>>> import numpy as np
>>> from numpy import linalg as LA
>>> np.set_printoptions(suppress=True, linewidth=200)
>>> W0 = np.array([[-0.1, -1.2, -1.3, 1.1, 1.0, 0.5, -1.0, 0.3],
...     [-0.7, -0.3, -2.4, 0.0, 0.1, -0.7, 0.7, -0.6],
...     [1.4, 1.1, -1.3, -0.4, 0.1, 0.7, 2.0, -2.6],
...     [-1.9, 0.3, 0.5, 0.5, -1.0, 0.8, -0.1, -1.3],
...     [2.4, -0.4, 2.0, -2.3, -0.1, 1.7, 0.6, -0.4],
...     [-1.9, -0.3, -0.1, 0.0, -0.2, -0.4, 0.1, -1.3],
...     [-0.1, -1.6, 0.1, 0.2, 2.8, -1.3, -0.7, -1.5],
...     [-0.7, -0.5, 0.1, 2.4, 0.2, -0.7, -1.2, 0.4],
...     [0.3, 0.8, -0.1, 1.6, 1.3, -0.1, -0.6, -0.6]])
>>> W0
array([[-0.1, -1.2, -1.3,  1.1,  1. ,  0.5, -1. ,  0.3],
       [-0.7, -0.3, -2.4,  0. ,  0.1, -0.7,  0.7, -0.6],
       [ 1.4,  1.1, -1.3, -0.4,  0.1,  0.7,  2. , -2.6],
       [-1.9,  0.3,  0.5,  0.5, -1. ,  0.8, -0.1, -1.3],
       [ 2.4, -0.4,  2. , -2.3, -0.1,  1.7,  0.6, -0.4],
       [-1.9, -0.3, -0.1,  0. , -0.2, -0.4,  0.1, -1.3],
       [-0.1, -1.6,  0.1,  0.2,  2.8, -1.3, -0.7, -1.5],
       [-0.7, -0.5,  0.1,  2.4,  0.2, -0.7, -1.2,  0.4],
       [ 0.3,  0.8, -0.1,  1.6,  1.3, -0.1, -0.6, -0.6]])
>>> w1 = np.array([[0, 0, 3, 3, 3, 2],
...     [2, 2, -2, -1, -1, 1],
...     [3, -2, 0, -3, 3, 3],
...     [-3, 1, 2, 3, -2, 0],
...     [3, -2, 2, -2, 1, 3],
...     [1, -3, 2, 3, 1, -1],
...     [-3, 3, 1, -3, 2, -3],
...     [3, -1, 3, 0, 0, 2]])
>>> beta = np.array([5, 5, 3, 5, 2, 5])
>>> H = np.maximum(W0 @ w1 + beta, 0)
>>> (H > 0).astype(int)
array([[1, 0, 1, 1, 0, 1],
       [0, 1, 0, 1, 0, 0],
       [0, 1, 0, 1, 1, 0],
       [0, 1, 0, 1, 0, 0],
       [1, 0, 1, 1, 1, 1],
       [0, 1, 0, 0, 0, 0],
       [1, 0, 1, 0, 1, 1],
       [1, 1, 1, 1, 0, 1],
       [1, 1, 1, 1, 0, 1]])
>>> np.round((H > 0).mean(axis=0), 2)
array([0.56, 0.67, 0.56, 0.78, 0.33, 0.56])
>>> cent = np.array([[3, 7], [-3, 8], [-3, 9], [-5, -5], [-7, 1], [8, 0]])
>>> w1 @ cent
array([[-29,  15],
       [ 26,  16],
       [ 33,  23],
       [-19, -12],
       [ 36,  34],
       [-24, -13],
       [-44,  29],
       [ 19,  40]])
>>> M = np.load("mat.npy")
>>> M
array([[ 0.84, -0.76,  3.04, -1.  , -1.56,  0.  , -0.36, -0.6 , -2.24,  1.96,  0.96,  2.32],
       [ 0.45, -0.41,  1.81, -0.57, -0.9 , -0.02, -0.22, -0.39, -1.38,  1.2 ,  0.58,  1.41],
       [ 0.51, -0.51,  4.93, -1.19, -2.04, -0.34, -0.68, -1.53, -4.42,  3.74,  1.7 ,  4.25],
       [-0.48,  0.4 ,  0.44,  0.16,  0.12, -0.24, -0.12, -0.48, -0.88,  0.68,  0.24,  0.68],
       [-0.69,  0.59, -0.32,  0.41,  0.51, -0.24, -0.03, -0.33, -0.32,  0.19,  0.  ,  0.1 ],
       [ 4.14, -3.54,  1.92, -2.46, -3.06,  1.44,  0.18,  1.98,  1.92, -1.14,  0.  , -0.6 ],
       [-1.17,  1.05, -3.69,  1.29,  1.98, -0.06,  0.42,  0.63,  2.58, -2.28, -1.14, -2.73],
       [-2.61,  2.19,  1.44,  1.05,  0.99, -1.2 , -0.51, -2.25, -3.84,  2.91,  0.96,  2.82],
       [-0.45,  0.37,  0.73,  0.09,  0.  , -0.26, -0.16, -0.57, -1.14,  0.9 ,  0.34,  0.93],
       [ 1.89, -1.61,  0.49, -1.05, -1.26,  0.7 ,  0.14,  1.05,  1.26, -0.84, -0.14, -0.63]])
>>> f, r1 = M[7], M[8]
>>> np.round(f @ r1, 2)
np.float64(14.75)
>>> pr = (f @ r1) / (f @ f) * f
>>> round((r1 - pr) @ f, 2)
np.float64(0.0)
>>> round(float(LA.norm(f + r1) ** 2 + LA.norm(f - r1) ** 2), 2)
118.01
>>> rank = LA.matrix_rank(M)
>>> rank
np.int64(2)
>>> N = LA.svd(M)[2][rank:].T
>>> [int(LA.matrix_rank(M[:, :j + 1])) for j in range(12)]
[1, 2, 2, 2, 2, 2, 2, 2, 2, 2, 2, 2]
>>> round(float(np.trace(LA.pinv(M) @ M)), 2)
2.0
>>> np.unique(M.round(6), axis=0).shape
(10, 12)
>>> np.allclose(M[:-1].T @ LA.lstsq(M[:-1].T, M[-1])[0], M[-1])
True
>>> np.round(M @ LA.pinv(M) @ M, 2) + 0
array([[ 0.84, -0.76,  3.04, -1.  , -1.56,  0.  , -0.36, -0.6 , -2.24,  1.96,  0.96,  2.32],
       [ 0.45, -0.41,  1.81, -0.57, -0.9 , -0.02, -0.22, -0.39, -1.38,  1.2 ,  0.58,  1.41],
       [ 0.51, -0.51,  4.93, -1.19, -2.04, -0.34, -0.68, -1.53, -4.42,  3.74,  1.7 ,  4.25],
       [-0.48,  0.4 ,  0.44,  0.16,  0.12, -0.24, -0.12, -0.48, -0.88,  0.68,  0.24,  0.68],
       [-0.69,  0.59, -0.32,  0.41,  0.51, -0.24, -0.03, -0.33, -0.32,  0.19,  0.  ,  0.1 ],
       [ 4.14, -3.54,  1.92, -2.46, -3.06,  1.44,  0.18,  1.98,  1.92, -1.14,  0.  , -0.6 ],
       [-1.17,  1.05, -3.69,  1.29,  1.98, -0.06,  0.42,  0.63,  2.58, -2.28, -1.14, -2.73],
       [-2.61,  2.19,  1.44,  1.05,  0.99, -1.2 , -0.51, -2.25, -3.84,  2.91,  0.96,  2.82],
       [-0.45,  0.37,  0.73,  0.09,  0.  , -0.26, -0.16, -0.57, -1.14,  0.9 ,  0.34,  0.93],
       [ 1.89, -1.61,  0.49, -1.05, -1.26,  0.7 ,  0.14,  1.05,  1.26, -0.84, -0.14, -0.63]])
>>> LA.lstsq(M[:-1].T, M[-1])[2]
np.int32(2)
>>> mat = np.load("arr.npy")
>>> mat.round(2) + 0
array([[ -7.51,   1.34,  -4.44,  -3.46,   2.35,   5.77,   8.17,   1.44,   5.08,   1.12,   5.99],
       [  4.84,   2.6 ,  -2.31,   0.98,   1.31,  -6.54,   2.63,  -0.69,   0.62,   0.11,   2.62],
       [-10.16,  -0.36,  -3.65,  -3.6 ,   1.59,   7.69,   7.07,   0.65,   4.01,   2.76,   4.95],
       [ -6.76,  -5.61,   1.6 ,  -0.05,  -1.96,   2.44,   1.38,  -4.6 ,   0.01,   0.12,   2.65],
       [ -5.54,  -2.76,  -0.45,  -0.71,  -0.5 ,   2.09,   2.67,  -2.55,   0.71,   1.5 ,   2.76],
       [ -0.8 ,   1.42,  -2.76,  -0.7 ,   1.36,  -1.23,   4.16,  -0.24,   1.76,   1.24,   3.37],
       [ -8.19,  -3.96,  -0.05,  -1.  ,  -1.02,   4.1 ,   1.61,  -2.95,  -0.46,   3.91,   1.46],
       [  3.23,   3.29,  -3.33,  -0.03,   1.99,  -4.56,   4.39,   0.33,   2.06,  -0.06,   3.73],
       [ -7.26,  -4.79,   0.93,  -0.11,  -1.75,   2.68,  -0.41,  -3.93,  -2.24,   4.95,  -0.07],
       [ -0.95,  -5.64,   3.3 ,   2.94,  -3.27,  -4.29,  -5.26,  -6.3 ,  -6.23,   5.31,  -3.2 ],
       [  2.09,  -3.13,   1.58,   1.65,  -1.2 ,  -4.93,   3.13,  -4.58,   2.51,  -7.53,   5.88],
       [ -2.85,   1.48,  -3.24,  -1.23,   1.47,   0.54,   3.52,   0.24,   0.75,   4.43,   1.97],
       [ -1.13,  -1.69,  -0.24,   0.48,  -0.42,  -1.95,   1.9 ,  -2.76,   0.24,   0.15,   2.57],
       [ -5.03,   0.03,  -2.72,  -1.95,   1.25,   2.81,   6.04,  -0.28,   3.57,   0.  ,   5.1 ],
       [  4.45,   0.71,  -0.83,   1.64,   0.24,  -6.81,   1.22,  -2.17,  -0.38,  -0.29,   2.03],
       [  2.56,  -2.45,   1.5 ,   2.84,  -1.79,  -6.65,  -3.77,  -4.5 ,  -5.07,   4.65,  -2.36],
       [ -3.47, -13.68,   9.28,   5.03,  -7.42,  -4.09,  -8.61, -12.28,  -7.75,   0.03,  -2.9 ],
       [  2.03,  -1.69,   0.62,   1.94,  -1.01,  -5.43,  -0.83,  -3.62,  -2.22,   1.55,   0.39],
       [ -5.86,  -5.16,   1.42,  -0.01,  -1.74,   1.81,   1.96,  -4.42,   0.64,  -1.01,   3.33],
       [ -5.59,  -0.94,  -1.96,  -1.42,   0.52,   2.67,   3.68,  -1.04,   1.24,   2.88,   2.8 ],
       [ -2.92,  -3.49,   0.87,   0.78,  -1.4 ,  -1.01,  -0.03,  -3.87,  -1.56,   2.16,   0.9 ],
       [  3.46,  -6.46,   4.92,   4.36,  -3.89,  -8.32,  -4.32,  -7.92,  -4.29,  -2.03,  -0.25],
       [  3.43,   0.58,  -0.83,   1.84,  -0.08,  -6.43,  -1.41,  -2.17,  -3.33,   4.9 ,  -1.24],
       [ -6.83,  -3.25,  -0.45,  -1.29,  -0.41,   3.56,   4.48,  -2.55,   2.62,  -1.06,   4.76],
       [ -2.24,  -2.71,   0.34,   0.53,  -0.9 ,  -1.22,   1.33,  -3.34,  -0.23,   0.5 ,   2.21],
       [ -6.82,  -9.08,   4.44,   1.24,  -3.88,   1.5 ,  -0.47,  -7.44,  -0.91,  -2.54,   2.64],
       [  6.14,   3.86,  -3.17,   0.51,   2.19,  -6.93,   5.47,   0.17,   3.5 ,  -3.82,   5.52],
       [-12.53,  -4.88,  -0.3 ,  -2.  ,  -1.18,   7.86,   1.21,  -2.7 ,  -1.28,   7.38,   0.24],
       [ -2.73,  -5.42,   2.42,   1.28,  -2.28,  -1.41,   0.59,  -5.42,  -0.27,  -2.28,   2.86],
       [ -0.6 ,   2.51,  -3.87,  -1.97,   2.61,  -0.05,   9.85,   0.87,   7.59,  -6.63,   9.33],
       [-10.03,   4.49,  -7.67,  -5.62,   4.43,   9.22,  10.92,   4.67,   6.68,   4.31,   6.44],
       [ -1.65,  -1.51,  -0.61,  -0.09,  -0.03,  -1.03,   3.92,  -2.39,   2.28,  -2.4 ,   4.63],
       [  5.11,   3.44,  -2.99,   0.58,   1.87,  -6.36,   3.98,  -0.01,   1.86,  -1.  ,   3.73],
       [ -6.18,  -2.02,  -1.22,  -1.25,   0.  ,   2.96,   3.4 ,  -1.78,   1.18,   2.14,   2.96],
       [ -1.63,  -4.7 ,   2.21,   1.79,  -2.28,  -2.72,  -1.51,  -5.21,  -2.59,   1.32,   0.34],
       [ -1.6 ,  -4.38,   1.99,   1.8 ,  -2.2 ,  -2.81,  -2.04,  -4.99,  -3.25,   2.71,  -0.46],
       [  3.86,  -2.41,   1.57,   2.53,  -1.37,  -7.03,   0.17,  -4.57,  -0.63,  -3.17,   2.56],
       [ -9.49,   5.37,  -8.15,  -5.34,   4.57,   8.47,   8.91,   5.15,   4.33,   8.59,   3.75],
       [  6.86,  10.45,  -8.24,  -1.16,   5.37,  -6.37,   5.69,   5.24,   1.81,   6.07,   1.94],
       [ -0.78,  -6.92,   4.12,   2.52,  -3.32,  -3.73,  -0.63,  -7.12,  -0.82,  -4.71,   2.99],
       [-11.63,   0.69,  -5.  ,  -4.98,   2.66,   9.95,  10.58,   2.  ,   7.24,   0.14,   7.9 ],
       [ 10.03,   6.41,  -4.09,   1.7 ,   2.62, -10.88,   1.48,   1.09,  -0.99,   3.19,   0.54],
       [ -1.58,  -2.14,   0.07,   0.68,  -0.75,  -1.85,   0.72,  -3.07,  -0.96,   1.81,   1.36],
       [-15.35,   0.41,  -5.47,  -5.45,   2.39,  12.66,   7.29,   2.47,   3.21,   8.87,   3.13],
       [  6.55,   3.37,  -2.41,   1.74,   1.23,  -8.49,   0.1 ,  -0.59,  -2.07,   3.91,  -0.25],
       [  2.04,   0.85,  -1.48,   0.92,   0.45,  -4.62,   0.91,  -1.52,  -1.12,   2.85,   0.85]])
>>> C2 = np.cov(mat, rowvar=False)
>>> C2.shape
(11, 11)
>>> np.round(np.corrcoef(mat.T), 2)
array([[ 1.  ,  0.32,  0.09,  0.68,  0.02, -0.96, -0.35, -0.09, -0.33, -0.31, -0.27],
       [ 0.32,  1.  , -0.92, -0.47,  0.95, -0.06,  0.67,  0.92,  0.57,  0.26,  0.39],
       [ 0.09, -0.92,  1.  ,  0.79, -0.99, -0.34, -0.86, -1.  , -0.76, -0.38, -0.54],
       [ 0.68, -0.47,  0.79,  1.  , -0.72, -0.85, -0.89, -0.79, -0.82, -0.36, -0.66],
       [ 0.02,  0.95, -0.99, -0.72,  1.  ,  0.24,  0.85,  0.99,  0.76,  0.28,  0.57],
       [-0.96, -0.06, -0.34, -0.85,  0.24,  1.  ,  0.58,  0.34,  0.54,  0.34,  0.44],
       [-0.35,  0.67, -0.86, -0.89,  0.85,  0.58,  1.  ,  0.86,  0.98,  0.01,  0.88],
       [-0.09,  0.92, -1.  , -0.79,  0.99,  0.34,  0.86,  1.  ,  0.76,  0.38,  0.54],
       [-0.33,  0.57, -0.76, -0.82,  0.76,  0.54,  0.98,  0.76,  1.  , -0.17,  0.95],
       [-0.31,  0.26, -0.38, -0.36,  0.28,  0.34,  0.01,  0.38, -0.17,  1.  , -0.45],
       [-0.27,  0.39, -0.54, -0.66,  0.57,  0.44,  0.88,  0.54,  0.95, -0.45,  1.  ]])
>>> d = LA.norm(mat[:, None] - mat[None], axis=-1)
>>> LA.matrix_rank(d ** 2)
np.int64(5)
>>> d[:5, :5].round(2)
array([[ 0.  , 19.97,  4.65, 15.72, 11.91],
       [19.97,  0.  , 22.47, 18.08, 15.03],
       [ 4.65, 22.47,  0.  , 14.41, 11.33],
       [15.72, 18.08, 14.41,  0.  ,  4.98],
       [11.91, 15.03, 11.33,  4.98,  0.  ]])
>>> np.unravel_index(d.round(6).argmax(), d.shape)
(np.int64(16), np.int64(30))
>>> round(LA.norm(W0), 2)
np.float64(9.58)
>>> W0[9]
Traceback (most recent call last):
  File "<python-input-38>", line 1, in <module>
    W0[9]
    ~~^^^
IndexError: index 9 is out of bounds for axis 0 with size 9
>>> np.round(W0.sum(axis=0), 2)
array([-1.3, -2.1, -2.5,  3.1,  4.2,  0.5, -0.2, -7.6])
>>> W0[:, 8]
Traceback (most recent call last):
  File "<python-input-40>", line 1, in <module>
    W0[:, 8]
    ~~^^^^^^
IndexError: index 8 is out of bounds for axis 1 with size 8
>>> np.round(LA.svd(W0, compute_uv=False), 2)
array([5.86, 4.45, 4.08, 3.1 , 2.67, 1.83, 0.87, 0.06])
>>> np.round(W0.mean(axis=0), 2)
array([-0.14, -0.23, -0.28,  0.34,  0.47,  0.06, -0.02, -0.84])
>>> t = np.radians(90)
>>> r_ = np.eye(11)
>>> r_[5, 5] = r_[7, 7] = np.cos(t)
>>> r_[5, 7], r_[7, 5] = -np.sin(t), np.sin(t)
>>> r_.round(2) + 0
array([[ 1.,  0.,  0.,  0.,  0.,  0.,  0.,  0.,  0.,  0.,  0.],
       [ 0.,  1.,  0.,  0.,  0.,  0.,  0.,  0.,  0.,  0.,  0.],
       [ 0.,  0.,  1.,  0.,  0.,  0.,  0.,  0.,  0.,  0.,  0.],
       [ 0.,  0.,  0.,  1.,  0.,  0.,  0.,  0.,  0.,  0.,  0.],
       [ 0.,  0.,  0.,  0.,  1.,  0.,  0.,  0.,  0.,  0.,  0.],
       [ 0.,  0.,  0.,  0.,  0.,  0.,  0., -1.,  0.,  0.,  0.],
       [ 0.,  0.,  0.,  0.,  0.,  0.,  1.,  0.,  0.,  0.,  0.],
       [ 0.,  0.,  0.,  0.,  0.,  1.,  0.,  0.,  0.,  0.,  0.],
       [ 0.,  0.,  0.,  0.,  0.,  0.,  0.,  0.,  1.,  0.,  0.],
       [ 0.,  0.,  0.,  0.,  0.,  0.,  0.,  0.,  0.,  1.,  0.],
       [ 0.,  0.,  0.,  0.,  0.,  0.,  0.,  0.,  0.,  0.,  1.]])
>>> other = mat @ r_.T
>>> np.round(LA.svd(mat, compute_uv=False), 2) + 0, np.round(LA.svd(other, compute_uv=False), 2) + 0
(array([64.96, 51.35, 33.29, 26.32,  0.  ,  0.  ,  0.  ,  0.  ,  0.  ,  0.  ,  0.  ]), array([64.96, 51.35, 33.29, 26.32,  0.  ,  0.  ,  0.  ,  0.  ,  0.  ,  0.  ,  0.  ]))
>>> np.round(np.abs(other - mat).max(axis=0), 2)
array([ 0.  ,  0.  ,  0.  ,  0.  ,  0.  , 16.37,  0.  , 11.97,  0.  ,  0.  ,  0.  ])
>>> other = M / np.sqrt((M ** 2).mean(axis=1, keepdims=True))
>>> np.round(M - M.mean(axis=1, keepdims=True), 2)
array([[ 0.62, -0.98,  2.82, -1.22, -1.78, -0.22, -0.58, -0.82, -2.46,  1.74,  0.74,  2.1 ],
       [ 0.32, -0.54,  1.68, -0.7 , -1.03, -0.15, -0.35, -0.52, -1.51,  1.07,  0.45,  1.28],
       [ 0.14, -0.88,  4.56, -1.56, -2.41, -0.71, -1.05, -1.9 , -4.79,  3.37,  1.33,  3.88],
       [-0.52,  0.36,  0.4 ,  0.12,  0.08, -0.28, -0.16, -0.52, -0.92,  0.64,  0.2 ,  0.64],
       [-0.68,  0.6 , -0.31,  0.42,  0.52, -0.23, -0.02, -0.32, -0.31,  0.2 ,  0.01,  0.11],
       [ 4.07, -3.6 ,  1.86, -2.52, -3.12,  1.38,  0.12,  1.92,  1.86, -1.2 , -0.06, -0.66],
       [-0.91,  1.31, -3.43,  1.55,  2.24,  0.2 ,  0.68,  0.89,  2.84, -2.02, -0.88, -2.47],
       [-2.77,  2.03,  1.28,  0.89,  0.83, -1.36, -0.67, -2.41, -4.  ,  2.75,  0.8 ,  2.66],
       [-0.52,  0.3 ,  0.66,  0.02, -0.07, -0.32, -0.23, -0.64, -1.2 ,  0.84,  0.28,  0.86],
       [ 1.89, -1.61,  0.49, -1.05, -1.26,  0.7 ,  0.14,  1.05,  1.26, -0.84, -0.14, -0.63]])
>>> other[1].round(2)
array([ 0.48, -0.44,  1.92, -0.61, -0.96, -0.02, -0.23, -0.41, -1.46,  1.27,  0.62,  1.5 ])
>>> LA.matrix_rank(M - M.mean(axis=1, keepdims=True))
np.int64(2)
